% python3 -q
>>> import numpy as np
>>> import numpy.linalg as la
>>> np.set_printoptions(precision=2, suppress=True, linewidth=120, sign=" ")
>>> feats = np.array([[-3, 2, 0, 0, 0, 0],
...     [-4, -3, 0, 0, 0, 0],
...     [3, 0, 0, 0, 0, 0],
...     [0, 0, -3, 2, 0, 0],
...     [0, 0, -4, -3, 0, 0],
...     [0, 0, 3, 0, 0, 0],
...     [0, 0, 0, 0, -3, 2],
...     [0, 0, 0, 0, -4, -3],
...     [0, 0, 0, 0, 3, 0]])
>>> x0 = np.array([-4, -3, 5, -5, 5, -5])
>>> la.norm(feats @ x0) <= la.norm(feats, 2) * la.norm(x0) + 1e-9
np.True_
>>> np.einsum("ij,j->i", feats, x0)
array([  6,  25, -12, -25,  -5,  15, -25,  -5,  15])
>>> np.sign((feats @ x0).round(6))
array([ 1,  1, -1, -1, -1,  1, -1, -1,  1])
>>> A2 = np.c_[feats[:, :2] @ np.array([[0, 4], [1, 3]]), np.array([-2, -1, -2, 0, 0, 2, 1, 2, 2])]
>>> A2
array([[  2,  -6,  -2],
       [ -3, -25,  -1],
       [  0,  12,  -2],
       [  0,   0,   0],
       [  0,   0,   0],
       [  0,   0,   2],
       [  0,   0,   1],
       [  0,   0,   2],
       [  0,   0,   2]])
>>> la.matrix_rank(np.c_[feats, A2])
np.int64(7)
>>> np.round(la.norm(A2 - feats @ la.lstsq(feats, A2)[0], axis=0), 2) + 0
array([ 0.  ,  0.  ,  4.31])
>>> A2 = feats / la.norm(feats, axis=1, keepdims=True)
>>> G = A2 @ A2.T
>>> np.argwhere(np.triu(np.abs(G) > 0.95, 1))
array([], shape=(0, 2), dtype=int64)
>>> (G - 2 * np.eye(9)).round(6).argmax(axis=1)
array([ 1,  0,  3,  4,  3,  0,  7,  6,  0])
>>> la.norm(A2, axis=1)
array([ 1.,  1.,  1.,  1.,  1.,  1.,  1.,  1.,  1.])
>>> hat = feats @ la.solve(feats.T @ feats, feats.T)
>>> la.matrix_rank(np.eye(9) - hat)
np.int64(3)
>>> np.round(la.eigvalsh(hat), 2) + 0
array([ 0.,  0.,  0.,  1.,  1.,  1.,  1.,  1.,  1.])
>>> np.round(hat @ feats[:, 1], 2) + 0
array([ 2., -3.,  0.,  0.,  0.,  0.,  0.,  0.,  0.])
>>> mat = np.loadtxt("run15.csv", delimiter=",")
>>> mat
array([[-1.8 , -0.7 ,  1.6 , -0.8 ,  2.2 , -1.2 ,  1.7 , -0.6 , -0.4 ,  0.4 , -0.2 , -0.5 , -1.4 ],
       [ 0.6 ,  0.3 ,  0.5 ,  0.9 , -1.1 , -2.  , -0.3 , -0.3 ,  0.5 ,  0.1 , -1.3 ,  0.4 ,  1.3 ],
       [ 0.6 , -0.2 , -0.4 ,  1.5 ,  1.3 , -0.5 ,  0.3 , -1.2 ,  1.8 ,  0.4 ,  0.5 , -0.7 ,  0.  ],
       [-1.2 , -1.  ,  0.  , -0.7 , -0.9 , -0.2 , -0.7 ,  0.2 ,  2.2 ,  0.  , -1.4 , -0.4 , -0.5 ],
       [ 0.1 , -1.  ,  0.3 ,  0.5 ,  0.2 ,  0.9 , -0.9 ,  0.  , -1.3 ,  0.  ,  0.7 ,  0.7 , -0.5 ],
       [-2.6 ,  1.3 , -0.9 , -1.3 , -0.5 , -1.9 , -0.8 , -1.2 , -0.2 , -0.3 ,  1.2 ,  1.5 ,  0.1 ],
       [ 0.6 , -0.8 , -0.4 ,  0.5 , -0.6 ,  1.  , -1.6 , -0.2 , -0.1 ,  0.  , -1.3 ,  1.7 ,  0.1 ],
       [ 0.5 ,  0.3 ,  1.1 ,  0.  , -2.  , -0.7 , -0.5 ,  0.8 ,  0.6 , -0.7 ,  0.3 ,  0.3 ,  0.2 ],
       [-0.8 ,  1.6 ,  0.2 ,  1.  ,  0.4 ,  0.6 , -0.1 ,  1.9 , -0.2 , -1.3 , -1.3 ,  0.5 ,  0.5 ],
       [ 0.04, -1.  ,  0.27,  0.45,  0.32,  0.9 , -0.93,  0.08, -1.36, -0.03,  0.59,  0.67, -0.5 ]])
>>> x0 = np.array([1, 2, 3, 2, 1, 1, 3, 2, 2, 1, 1, 3, 0])
>>> a = np.maximum(mat @ x0, 0)
>>> np.flatnonzero(a > 1e-9)
array([ 0,  1,  2,  7,  8])
>>> a
array([ 2.8,  0.9,  3.7,  0. ,  0. ,  0. ,  0. ,  3.5,  8. ,  0. ])
>>> np.tanh(mat @ x0)
array([ 0.99,  0.72,  1.  , -1.  , -0.89, -1.  , -0.98,  1.  ,  1.  , -0.95])
>>> np.maximum(mat @ (3 * x0), 0)
array([  8.4,   2.7,  11.1,   0. ,   0. ,   0. ,   0. ,  10.5,  24. ,   0. ])
